% python3 -q
>>> import numpy as np
>>> import numpy.linalg as la
>>> np.set_printoptions(precision=2, suppress=True, linewidth=140)
>>> def rd(a):
...     return np.round(a, 2) + 0
... 
>>> E = np.load("out12.npy")
>>> E
array([[-3, -2, -1,  0],
       [ 0, -3,  2,  1],
       [ 0,  0, -3, -2],
       [ 0,  0,  0,  3]])
>>> hat = np.triu(np.array([[-2, -2, 2, 2], [0, 2, 1, -1], [-2, 0, 1, -1], [-1, -1, 1, -2]]), 1) + np.eye(4)
>>> Y = hat @ E @ la.inv(hat)
>>> hat @ E - E @ hat
array([[ 0.,  0., -2.,  3.],
       [ 0.,  0.,  0., -6.],
       [ 0.,  0.,  0., -6.],
       [ 0.,  0.,  0.,  0.]])
>>> np.trace(Y), np.trace(E)
(np.float64(-6.0), np.int64(-6))
>>> la.matrix_rank(Y)
np.int64(4)
>>> gram = E.T @ E
>>> np.allclose(gram, gram.T)
True
>>> np.diag(gram)
array([ 9, 13, 14, 14])
>>> (E @ E.T).shape
(4, 4)
>>> rd(la.eigvalsh(gram)[::-1])
array([24.21, 16.38,  7.06,  2.34])
>>> Y = np.array([[0, 0], [-1, 2]])
>>> W2 = np.kron(Y, E)
>>> W2.shape
(8, 8)
>>> W2
array([[ 0,  0,  0,  0,  0,  0,  0,  0],
       [ 0,  0,  0,  0,  0,  0,  0,  0],
       [ 0,  0,  0,  0,  0,  0,  0,  0],
       [ 0,  0,  0,  0,  0,  0,  0,  0],
       [ 3,  2,  1,  0, -6, -4, -2,  0],
       [ 0,  3, -2, -1,  0, -6,  4,  2],
       [ 0,  0,  3,  2,  0,  0, -6, -4],
       [ 0,  0,  0, -3,  0,  0,  0,  6]])
>>> la.matrix_rank(W2)
np.int64(4)
>>> rd(la.norm(W2, 2)), rd(la.norm(Y, 2) * la.norm(E, 2))
(np.float64(11.0), np.float64(11.0))
>>> Y = np.array([[-3, -1, -2, -2], [-1, -3, 2, 2], [1, -3, 0, -1], [-2, -3, -3, 2]])
>>> Y[-1] = Y[0]
>>> F = Y + 0.02 * np.eye(4)
>>> F
array([[-2.98, -1.  , -2.  , -2.  ],
       [-1.  , -2.98,  2.  ,  2.  ],
       [ 1.  , -3.  ,  0.02, -1.  ],
       [-3.  , -1.  , -2.  , -1.98]])
>>> t3 = np.stack([F, -3 * F, F[::-1]])
>>> rd(np.einsum("bij,cij->bc", t3, t3))
array([[  64.68, -194.04,   47.76],
       [-194.04,  582.13, -143.28],
       [  47.76, -143.28,   64.68]])
>>> (t3 @ F.T).shape
(3, 4, 4)
>>> t3.shape
(3, 4, 4)
>>> la.matrix_rank(t3)
array([4, 4, 4])
>>> rd(la.norm(t3, axis=(1, 2)))
array([ 8.04, 24.13,  8.04])
>>> rd(np.sort(np.abs(la.eigvals(F))))
array([0.02, 2.43, 2.43, 3.98])
>>> np.allclose(F, F.T)
False
>>> O, R = la.qr(F)
>>> rd(O)
array([[-0.67, -0.03, -0.23, -0.71],
       [-0.22, -0.63,  0.74,  0.  ],
       [ 0.22, -0.78, -0.59,  0.  ],
       [-0.67, -0.02, -0.22,  0.71]])
>>> rd(O @ R)
array([[-2.98, -1.  , -2.  , -2.  ],
       [-1.  , -2.98,  2.  ,  2.  ],
       [ 1.  , -3.  ,  0.02, -1.  ],
       [-3.  , -1.  , -2.  , -1.98]])
>>> O.shape, R.shape
((4, 4), (4, 4))
>>> rd(R)
array([[ 4.46,  1.34,  2.24,  2.  ],
       [ 0.  ,  4.25, -1.18, -0.39],
       [ 0.  ,  0.  ,  2.37,  2.96],
       [ 0.  ,  0.  ,  0.  ,  0.01]])
>>> rd(O.T @ O)
array([[1., 0., 0., 0.],
       [0., 1., 0., 0.],
       [0., 0., 1., 0.],
       [0., 0., 0., 1.]])
>>> O = F.astype(float).copy()
>>> for j in range(4):
...     O[:, j] -= O[:, :j] @ (O[:, :j].T @ O[:, j])
...     O[:, j] /= la.norm(O[:, j])
... 
>>> rd(O.T @ F)
array([[ 4.46,  1.34,  2.24,  2.  ],
       [ 0.  ,  4.25, -1.18, -0.39],
       [ 0.  ,  0.  ,  2.37,  2.96],
       [ 0.  ,  0.  ,  0.  ,  0.01]])
>>> rd(O.T @ O)
array([[1., 0., 0., 0.],
       [0., 1., 0., 0.],
       [0., 0., 1., 0.],
       [0., 0., 0., 1.]])
>>> feats = np.loadtxt("data.csv", delimiter=",")
>>> feats
array([[ -1.99,  -1.85,  -0.71],
       [  2.49,   2.08,   0.9 ],
       [ -5.73,  -4.77,  -1.93],
       [ -0.01,   0.05,   0.02],
       [-10.11,  -8.49,  -3.37],
       [  9.54,   8.05,   3.21],
       [  2.19,   1.88,   0.63],
       [ -5.55,  -4.68,  -1.89],
       [ -3.9 ,  -3.15,  -1.24],
       [  1.45,   1.14,   0.48],
       [  1.48,   1.31,   0.46],
       [  2.8 ,   2.43,   1.11],
       [  3.08,   2.57,   0.87],
       [ -4.16,  -3.52,  -1.43]])
>>> Y = np.array([[0, 3], [3, 3], [1, 3]])
>>> np.vstack([feats, Y.T]).shape
(16, 3)
>>> rd(np.einsum("ij->j", feats))
array([-8.42, -6.95, -2.89])
>>> Xs = feats - feats.mean(axis=0)
>>> Uu, sigma, Vt = la.svd(Xs, full_matrices=False)
>>> rd(sigma ** 2 / (sigma ** 2).sum())
array([1., 0., 0.])
>>> np.searchsorted(np.cumsum(sigma ** 2) / (sigma ** 2).sum(), 0.9) + 1
np.int64(1)
>>> rd((sigma ** 2).sum() ** 2 / (sigma ** 4).sum())
np.float64(1.0)
>>> np.abs(Vt[0]).argmax()
np.int64(0)
>>> np.abs(Uu[:, 0]).argmax()
np.int64(5)
>>> la.matrix_rank(Xs)
np.int64(3)
>>> rd(sigma)
array([24.17,  0.27,  0.19])
>>> rd(Xs.mean(axis=0))
array([0., 0., 0.])
>>> (np.sign(Uu[:, 0]) == np.sign(Uu[0, 0])).astype(int)
array([1, 0, 1, 0, 1, 0, 0, 1, 1, 0, 0, 0, 0, 1])
>>> Xs = (feats - feats.mean(axis=0)) / feats.std(axis=0)
>>> np.argwhere(np.abs(Xs) > 2)
array([[5, 0],
       [5, 1],
       [5, 2]])
>>> Xs.std(axis=0)
array([1., 1., 1.])
>>> beta = la.lstsq(np.delete(Xs, 2, axis=1), Xs[:, 2])[0]
>>> np.abs(beta).argmax()
np.int64(1)
>>> rd(beta)
array([-0.01,  1.01])
>>> hat = feats @ la.solve(feats.T @ feats, feats.T)
>>> rd(np.diag(hat))
array([0.44, 0.09, 0.15, 0.05, 0.32, 0.29, 0.23, 0.11, 0.28, 0.1 , 0.12, 0.39, 0.37, 0.07])
>>> rd(la.eigvalsh(hat))
array([0., 0., 0., 0., 0., 0., 0., 0., 0., 0., 0., 1., 1., 1.])
>>> rd(np.trace(hat))
np.float64(3.0)
>>> dist = la.norm(feats[:, None] - feats[None], axis=-1)
>>> dist.mean(axis=1).argmax()
np.int64(5)
>>> dist[6].round(6).argsort(kind="stable")[:4]
array([ 6,  1, 10, 11])
>>> rd(la.norm(feats, axis=1))
array([ 2.81,  3.37,  7.7 ,  0.05, 13.63, 12.89,  2.95,  7.5 ,  5.16,  1.91,  2.03,  3.87,  4.1 ,  5.63])
>>> np.flatnonzero(dist[6] < dist.mean() / 2)
array([ 1,  3,  6,  9, 10, 11, 12])
>>> (dist + 1e9 * np.eye(14)).round(6).argmin(axis=1)
array([ 8,  6,  7,  9,  2, 12,  1,  2, 13, 10,  9, 12, 11,  8])
>>> dist.shape
(14, 14)
